% python3 -q
>>> import numpy as np
>>> import numpy.linalg as la
>>> np.set_printoptions(precision=1, suppress=True, linewidth=200, sign=" ")
>>> mat = np.load("mat.npy")
>>> mat
array([[ 1. ,  0. ,  0. ,  0. ,  0. ,  0. ,  0. ,  0. ,  0. ],
       [ 0. ,  1. ,  0. ,  0. ,  0. ,  0. ,  0. ,  0. ,  0. ],
       [ 0. ,  0. ,  1. ,  0. ,  0. ,  0. ,  0. ,  0. ,  0. ],
       [ 0. ,  0. ,  0. ,  1. ,  0. ,  0. ,  0. ,  0. ,  0. ],
       [ 0. ,  0. ,  0. ,  0. ,  1. ,  0. ,  0. ,  0. ,  0. ],
       [ 0. ,  0. ,  0. ,  0. ,  0. ,  1. ,  0. ,  0. ,  0. ],
       [ 0. ,  0. ,  0. ,  0. ,  0. ,  0. ,  1. ,  0. ,  0. ],
       [ 0. ,  0. ,  0. ,  0. ,  0. ,  0. ,  0. ,  0.9,  0.5],
       [ 0. ,  0. ,  0. ,  0. ,  0. ,  0. ,  0. , -0.5,  0.9]])
>>> # splits into 8 blocks
>>> q, V = la.qr(mat[:, :3])[0], la.qr(mat[:, 3:])[0]
>>> s = la.svd(q.T @ V, compute_uv=False)
>>> np.degrees(np.arccos(s.clip(0, 1)))
array([ 90.,  90.,  90.])
>>> round(float(la.norm(q @ q.T - V @ V.T, 2)), 1)
1.0
>>> (s > 0.9).sum()
np.int64(0)
>>> s
array([ 0.,  0.,  0.])
>>> vec = np.array([0, 1, 1, 1, 2, 0, 2, 2, 0])
>>> print(la.inv(mat))
[[ 1.   0.   0.   0.   0.   0.   0.   0.   0. ]
 [ 0.   1.   0.   0.   0.   0.   0.   0.   0. ]
 [ 0.   0.   1.   0.   0.   0.   0.   0.   0. ]
 [ 0.   0.   0.   1.   0.   0.   0.   0.   0. ]
 [ 0.   0.   0.   0.   1.   0.   0.   0.   0. ]
 [ 0.   0.   0.   0.   0.   1.   0.   0.   0. ]
 [ 0.   0.   0.   0.   0.   0.   1.   0.   0. ]
 [ 0.   0.   0.   0.   0.   0.   0.   0.9 -0.5]
 [ 0.   0.   0.   0.   0.   0.   0.   0.5  0.9]]
>>> print(np.sort(np.abs(np.degrees(np.angle(la.eigvals(mat))))))
[  0.   0.   0.   0.   0.   0.   0.  30.  30.]
>>> np.round(mat.T @ (mat @ vec), 1) + 0
array([ 0.,  1.,  1.,  1.,  2.,  0.,  2.,  2.,  0.])
>>> round(float(la.det(mat)), 1)
1.0
>>> print(9 - la.matrix_rank(mat - np.eye(9), tol=1e-8))
7
>>> np.abs(la.eigvals(mat))
array([ 1.,  1.,  1.,  1.,  1.,  1.,  1.,  1.,  1.])
>>> A = np.load("dump.npy")
>>> A
array([[-0.4,  1.1,  0. ,  0.5, -1. ,  0.1, -0.9,  0.1,  0.5],
       [ 1.2, -1.9, -1.2,  0.5,  0.7, -0.6,  0.1, -0.9,  0.9],
       [ 0.6,  0.8, -1. ,  0.5, -0.2,  0.2, -1.9, -0.2,  0. ],
       [ 1.3, -0.4, -1.3,  0.8, -1.2,  1.3,  0.9,  1.4,  0.3],
       [ 0.8, -0.4,  1.1,  0.5,  0.6,  1. ,  0.2,  1. , -0.3],
       [-1. , -0.3,  1.5, -1.3, -0.7, -0.6, -0.8, -0.2, -0.6],
       [-1.5, -1.1,  0.6, -2.3,  1.5, -0.5, -0.2, -0.4,  0.9]])
>>> G = A.T @ A
>>> np.round(la.eigvalsh(G)[::-1], 1) + 0
array([ 23.3,  12.9,   8.4,   3.2,   2.6,   2.2,   0.8,   0. ,   0. ])
>>> print(la.matrix_rank(G))
7
>>> round(np.trace(G), 1), np.round((A ** 2).sum(), 1)
(np.float64(53.4), np.float64(53.4))
>>> np.allclose(G, G.T)
True
>>> A2 = A / la.norm(A, axis=1, keepdims=True)
>>> G = A2 @ A2.T
>>> np.argwhere(np.triu(np.abs(G) > 0.95, 1))
array([], shape=(0, 2), dtype=int64)
>>> (G - 2 * np.eye(7)).round(6).argmax(axis=1)
array([ 2,  3,  0,  4,  3,  6,  5])
>>> G.round(1) + 0
array([[ 1. , -0.5,  0.6,  0. , -0.3,  0.1, -0.4],
       [-0.5,  1. ,  0.1,  0.2, -0.1, -0.5,  0.1],
       [ 0.6,  0.1,  1. ,  0.1, -0.2, -0.2, -0.4],
       [ 0. ,  0.2,  0.1,  1. ,  0.3, -0.6, -0.6],
       [-0.3, -0.1, -0.2,  0.3,  1. , -0.2, -0.2],
       [ 0.1, -0.5, -0.2, -0.6, -0.2,  1. ,  0.5],
       [-0.4,  0.1, -0.4, -0.6, -0.2,  0.5,  1. ]])
>>> (np.abs(G) > 0.9).astype(int)
array([[ 1,  0,  0,  0,  0,  0,  0],
       [ 0,  1,  0,  0,  0,  0,  0],
       [ 0,  0,  1,  0,  0,  0,  0],
       [ 0,  0,  0,  1,  0,  0,  0],
       [ 0,  0,  0,  0,  1,  0,  0],
       [ 0,  0,  0,  0,  0,  1,  0],
       [ 0,  0,  0,  0,  0,  0,  1]])
>>> def softmax(z):
...     e = np.exp(z - z.max(axis=-1, keepdims=True))
...     return e / e.sum(axis=-1, keepdims=True)
... 
>>> np.round(softmax(A[5] + -3), 1) + 0
array([ 0. ,  0.1,  0.5,  0. ,  0.1,  0.1,  0.1,  0.1,  0.1])
>>> att = A @ A.T / np.sqrt(9)
>>> np.round(softmax(att), 1) + 0
array([[ 0.4,  0. ,  0.3,  0.1,  0.1,  0.1,  0. ],
       [ 0. ,  0.8,  0. ,  0.1,  0. ,  0. ,  0. ],
       [ 0.2,  0.1,  0.5,  0.1,  0. ,  0. ,  0. ],
       [ 0. ,  0. ,  0. ,  0.8,  0.1,  0. ,  0. ],
       [ 0.1,  0.1,  0.1,  0.2,  0.5,  0.1,  0.1],
       [ 0.1,  0. ,  0. ,  0. ,  0. ,  0.6,  0.3],
       [ 0. ,  0. ,  0. ,  0. ,  0. ,  0.1,  0.9]])
>>> np.round(softmax(att)[5] @ A, 1) + 0
array([-0.9, -0.4,  1. , -1.3,  0. , -0.4, -0.6, -0.2, -0.1])
>>> K = np.load("arr.npy")
>>> K
array([[ 14,   8,  10,   6,  15,   7,   4,  10],
       [  8,  11,  12,   2,   6,  11,   2,   9],
       [ 10,  12,  14,   2,   9,  13,   4,  10],
       [  6,   2,   2,   4,   6,   0,   0,   4],
       [ 15,   6,   9,   6,  18,   6,   6,   9],
       [  7,  11,  13,   0,   6,  13,   4,   8],
       [  4,   2,   4,   0,   6,   4,   4,   2],
       [ 10,   9,  10,   4,   9,   8,   2,   9]])
>>> Uu, s, Vt = la.svd(K)
>>> np.argmax(s[:-1] / (s[1:] + 1e-6)) + 1
np.int64(3)
>>> s.round(1) + 0
array([ 63.7,  17.3,   6. ,   0. ,   0. ,   0. ,   0. ,   0. ])
>>> A2 = Uu[:, :3] @ np.diag(s[:3]) @ Vt[:3]
>>> round(la.norm(K - A2, 2), 1), round(float(s[3]), 1)
(np.float64(0.0), 0.0)
>>> round(np.abs(K - A2).max(), 1)
np.float64(0.0)
>>> la.matrix_rank(K, rtol=0.05)
np.int64(3)
>>> vals, V = la.eigh(K)
>>> vec = np.array([2, 0, 2, -3, 3, -2, -2, 2])
>>> vec @ K @ vec
np.int64(382)
>>> np.abs(K).sum(axis=1).max(), round(float(np.abs(vals).max()), 1)
(np.int64(75), 63.7)
>>> print(np.round(V * np.abs(vals) @ V.T, 1) + 0)
[[ 14.   8.  10.   6.  15.   7.   4.  10.]
 [  8.  11.  12.   2.   6.  11.   2.   9.]
 [ 10.  12.  14.   2.   9.  13.   4.  10.]
 [  6.   2.   2.   4.   6.   0.   0.   4.]
 [ 15.   6.   9.   6.  18.   6.   6.   9.]
 [  7.  11.  13.   0.   6.  13.   4.   8.]
 [  4.   2.   4.   0.   6.   4.   4.   2.]
 [ 10.   9.  10.   4.   9.   8.   2.   9.]]
>>> np.round(V * np.maximum(vals, 0) @ V.T, 1) + 0
array([[ 14.,   8.,  10.,   6.,  15.,   7.,   4.,  10.],
       [  8.,  11.,  12.,   2.,   6.,  11.,   2.,   9.],
       [ 10.,  12.,  14.,   2.,   9.,  13.,   4.,  10.],
       [  6.,   2.,   2.,   4.,   6.,   0.,   0.,   4.],
       [ 15.,   6.,   9.,   6.,  18.,   6.,   6.,   9.],
       [  7.,  11.,  13.,   0.,   6.,  13.,   4.,   8.],
       [  4.,   2.,   4.,   0.,   6.,   4.,   4.,   2.],
       [ 10.,   9.,  10.,   4.,   9.,   8.,   2.,   9.]])
>>> arr = np.array([[1, -4, 16, -64],
...     [1, -3, 9, -27],
...     [1, -2, 4, -8],
...     [1, -1, 1, -1],
...     [1, 0, 0, 0],
...     [1, 1, 1, 1]])
>>> # column 3 dominates
>>> A2 = np.c_[arr[:, :2] @ np.array([[0, 0], [1, 1]]), np.array([0, 1, -1, -2, 2, 2])]
>>> A2
array([[-4, -4,  0],
       [-3, -3,  1],
       [-2, -2, -1],
       [-1, -1, -2],
       [ 0,  0,  2],
       [ 1,  1,  2]])
>>> la.matrix_rank(np.c_[arr, A2])
np.int64(5)
>>> la.matrix_rank(arr, rtol=0.1)
np.int64(1)
>>> round(float(la.norm(arr, 2) / la.norm(arr)), 1)
1.0
>>> print(np.abs(la.svd(arr)[2][-1]))
[ 0.7  0.3  0.6  0.1]
>>> M = np.load("case9.npy")
>>> M
array([[ 0,  1,  1,  1,  0,  0,  0,  0,  1,  0,  1,  0,  0,  0],
       [ 1,  0,  0,  1,  0,  0,  0,  0,  0,  0,  1,  0,  0,  1],
       [ 1,  0,  0,  1,  0,  0,  0,  0,  0,  0,  1,  0,  0,  0],
       [ 1,  1,  1,  0,  0,  0,  0,  0,  0,  0,  0,  0,  1,  0],
       [ 0,  0,  0,  0,  0,  0,  0,  0,  0,  0,  0,  0,  0,  1],
       [ 0,  0,  0,  0,  0,  0,  0,  1,  0,  1,  0,  0,  0,  0],
       [ 0,  0,  0,  0,  0,  0,  0,  0,  0,  0,  0,  0,  0,  0],
       [ 0,  0,  0,  0,  0,  1,  0,  0,  1,  0,  1,  0,  0,  0],
       [ 1,  0,  0,  0,  0,  0,  0,  1,  0,  1,  0,  0,  0,  0],
       [ 0,  0,  0,  0,  0,  1,  0,  0,  1,  0,  0,  0,  0,  0],
       [ 1,  1,  1,  0,  0,  0,  0,  1,  0,  0,  0,  0,  1,  0],
       [ 0,  0,  0,  0,  0,  0,  0,  0,  0,  0,  0,  0,  0,  0],
       [ 0,  0,  0,  1,  0,  0,  0,  0,  0,  0,  1,  0,  0,  0],
       [ 0,  1,  0,  0,  1,  0,  0,  0,  0,  0,  0,  0,  0,  0]])
>>> np.all(la.eigvalsh(M) > 0)
np.False_
>>> np.round(la.eigvalsh(M).min(), 1)
np.float64(-2.8)
>>> feats = np.loadtxt("a.csv", delimiter=",")
>>> feats
array([[ 0.,  1.,  0.,  0.,  1.,  0.,  0.,  0.],
       [ 1.,  0.,  0.,  0.,  1.,  0.,  0.,  0.],
       [ 0.,  0.,  0.,  1.,  0.,  1.,  1.,  1.],
       [ 0.,  0.,  1.,  0.,  0.,  1.,  1.,  1.],
       [ 1.,  1.,  0.,  0.,  0.,  0.,  0.,  0.],
       [ 0.,  0.,  1.,  1.,  0.,  0.,  1.,  1.],
       [ 0.,  0.,  1.,  1.,  0.,  1.,  0.,  1.],
       [ 0.,  0.,  1.,  1.,  0.,  1.,  1.,  0.]])
>>> # 2 blocks once reordered
>>> u = np.array([-2, 3, 3, -2, 0, -1, 3, -2])
>>> A2 = feats + np.outer(u, np.eye(8)[6])
>>> la.matrix_rank(A2 - feats)
np.int64(1)
>>> print(la.matrix_rank(la.inv(A2) - la.inv(feats), tol=1e-8))
1
>>> print(np.round(la.det(A2) / la.det(feats), 1), np.round(1 + la.solve(feats, u)[6], 1))
-1.8 -1.8
